$ python3 -q
>>> import numpy as np
>>> np.set_printoptions(suppress=True, linewidth=140)
>>> E = np.load("m.npy")
>>> E
array([[ -9.7,  -6.2,   0.5,   4.1,  -0.5,  -3.2],
       [  9.4,  -4. ,  -2.5,  12.4,  -1.5,  -6.2],
       [  7.8,  -5.2,  -2.4,  12.2,   0.5,  -7.8],
       [-11.6,  -5.7,  -0.2,   5.6,   0.2,  -2.2],
       [ -9.8,  -5.4,  -0.9,   6.5,   1.4,  -2.6],
       [ -8.5,  -6.2,  -0.5,   4.6,  -0.2,  -2.8],
       [ 10.9,  -5.4,  -4.8,   9.3,   2.8,  -8.1],
       [  9.3,  -4.2,  -4.3,   9.5,   0.1,  -7.4],
       [ -8.3,  -5.8,   0.4,   3. ,  -1.3,  -2.6],
       [ 11.5,  -4.3,  -4.3,  10.1,   1.2,  -7.2],
       [  9.4,  -3.9,  -3. ,  10.7,  -1.1,  -6. ],
       [-11.7,  -5.6,   1.5,   5.3,  -1.4,  -4.7],
       [ 10.7,  -3.9,  -4.1,  12. ,  -1.1,  -7.1]])
>>> idx = E[:, 0] > np.median(E[:, 0])
>>> r0 = E[idx].mean(axis=0) - E[~idx].mean(axis=0)
>>> idx.astype(int)
array([0, 1, 0, 0, 0, 0, 1, 1, 0, 1, 1, 0, 1])
>>> q, V = np.linalg.qr(E[:, :2])[0], np.linalg.qr(E[:, 2:])[0]
>>> sig = np.linalg.svd(q.T @ V, compute_uv=False)
>>> np.round(np.degrees(np.arccos(sig.clip(0, 1))), 1)
array([ 6.5, 32.4])
>>> sig.round(1)
array([1. , 0.8])
>>> vec = np.array([-5, -6, 1, -2, 0, -2])
>>> target = E @ vec
>>> b, lr = np.zeros(6), 1 / np.linalg.norm(E, 2) ** 2
>>> for i in range(4):
...     b -= lr * E.T @ (E @ b - target)
...     if i % 1 == 0: print(i, round(np.linalg.norm(E @ b - target), 1))
... 
0 105.2
1 57.0
2 33.9
3 24.1
>>> b.round(1)
array([-5.6, -2.2,  0.5,  0.9, -0.1, -0.6])
>>> A2 = E / np.sqrt((E ** 2).mean(axis=1, keepdims=True))
>>> A2[2].round(1)
array([ 1.1, -0.7, -0.3,  1.7,  0.1, -1.1])
>>> print(np.linalg.matrix_rank(A2) == np.linalg.matrix_rank(E))
True
>>> np.round(np.linalg.norm(A2, axis=1), 1)
array([2.4, 2.4, 2.4, 2.4, 2.4, 2.4, 2.4, 2.4, 2.4, 2.4, 2.4, 2.4, 2.4])
>>> mat = np.loadtxt("test12.csv", delimiter=",")
>>> mat
array([[-0.7, -0.7,  1. ,  0. , -0.3],
       [-0.1, -0.1,  0.3,  0. ,  0. ],
       [ 0.4,  1. ,  0.7, -1. , -0.7],
       [-0.4, -0.6,  0.7,  0.1,  0. ],
       [ 0.2, -0.6, -0.7,  0.4,  0.3],
       [ 0.5, -0.9, -1. ,  0.7,  0.5],
       [-0.3,  0.5,  0.8, -0.3, -0.3],
       [-0.4,  1. ,  1. , -0.8, -0.6],
       [-0.1, -0.1,  0.3,  0. ,  0. ],
       [ 0.2,  0.9,  0. , -0.5, -0.2],
       [ 0.2,  0.9,  0.1, -0.6, -0.3],
       [ 0.3,  0.9, -0.2, -0.6, -0.2],
       [ 0.8, -1. , -1. ,  0.9,  0.8],
       [ 0.7,  1. , -0.9, -0.7, -0.2],
       [-0.2, -0.4,  0.4,  0.1,  0. ],
       [ 0.5,  1. , -0.1, -0.8, -0.4],
       [-0.7,  0.1,  1. , -0.3, -0.4],
       [-0.3, -1. , -0.7,  0.9,  0.7],
       [-0.9, -1. ,  1. ,  0.2, -0.3],
       [-0.3, -0.3,  0.6,  0. , -0.1],
       [ 0.4, -0.5, -0.9,  0.4,  0.3],
       [-0.4,  1. ,  1. , -0.9, -0.7],
       [-0.9, -0.7,  1. , -0.3, -0.6],
       [ 0.7, -0.6, -1. ,  0.6,  0.6]])
>>> # rows 1 and 8 are equal
>>> d = np.linalg.norm(mat[:, None] - mat[None], axis=-1)
>>> np.unravel_index(d.round(6).argmax(), d.shape)
(np.int64(12), np.int64(21))
>>> d[:5, :5].round(1)
array([[0. , 1.1, 2.3, 0.5, 2.1],
       [1.1, 0. , 1.8, 0.7, 1.3],
       [2.3, 1.8, 0. , 2.2, 2.7],
       [0.5, 0.7, 2.2, 0. , 1.6],
       [2.1, 1.3, 2.7, 1.6, 0. ]])
>>> np.round(np.linalg.norm(mat - mat.mean(axis=0), axis=1), 1)
array([1.3, 0.2, 1.6, 0.9, 1.2, 1.8, 0.9, 1.6, 0.2, 1. , 1.1, 1.1, 2.2, 1.7, 0.5, 1.4, 1.2, 1.8, 1.6, 0.6, 1.4, 1.7, 1.5, 1.8])
>>> np.linalg.matrix_rank(d ** 2)
np.int64(7)
>>> d[11].round(6).argsort(kind="stable")[:4]
array([11,  9, 10, 15])
>>> d.shape
(24, 24)
>>> np.flatnonzero(d[11] < d.mean() / 2)
array([ 9, 10, 11, 13, 15])
>>> vec = np.array([-1, -2, -2, -3, -3])
>>> target = mat @ vec
>>> print(np.round(np.linalg.pinv(mat) @ mat, 1) + 0)
[[1. 0. 0. 0. 0.]
 [0. 1. 0. 0. 0.]
 [0. 0. 1. 0. 0.]
 [0. 0. 0. 1. 0.]
 [0. 0. 0. 0. 1.]]
>>> rng = np.random.default_rng(69)
>>> target = target + 0.3 * rng.normal(size=24)
>>> target.round(1) + 0
array([ 1.2, -0.2,  2.1, -0.4, -0.2,  0. , -0.2,  0.4, -0.3,  0. ,  0.7,  0.6, -1.7,  2. , -0.1,  1.2,  0.9, -1. ,  1.7, -0.1,  0.3,  1.1,
        3.1, -0.9])
>>> b, *_ = np.linalg.lstsq(mat, target)
>>> [round(float(np.linalg.norm(np.linalg.solve(mat.T @ mat + lam * np.eye(5), mat.T @ target))), 2) for lam in (0, 1, 10, 100)]
[5.64, 2.17, 0.58, 0.15]
>>> print(b.round(1))
[-0.4 -2.  -1.9 -1.9 -4.6]
>>> print(np.round(mat.T @ (target - mat @ b), 1) + 0)
[0. 0. 0. 0. 0.]
>>> W = np.array([[0, 3, 2, 1], [2, 2, 3, 2], [3, 0, 0, 3], [1, 1, 0, 0], [1, 3, 3, 3]])
>>> b = np.array([1, 0, 0, 0])
>>> hid = np.maximum(mat @ W + b, 0)
>>> print(np.round((hid > 0).mean(axis=0), 1))
[0.7 0.5 0.5 0.6]
>>> np.linalg.matrix_rank(hid)
np.int64(4)
>>> basis = np.array([[9, 9, 1], [4, 2, 8], [6, 8, 6], [3, 4, 1]])
>>> W @ basis
array([[27, 26, 37],
       [50, 54, 38],
       [36, 39,  6],
       [13, 11,  9],
       [48, 51, 46]])
>>> (hid @ basis).round(6).argmax(axis=1)
array([0, 1, 1, 1, 2, 2, 1, 1, 1, 1, 1, 1, 2, 2, 1, 1, 1, 2, 0, 1, 2, 1, 0, 2])
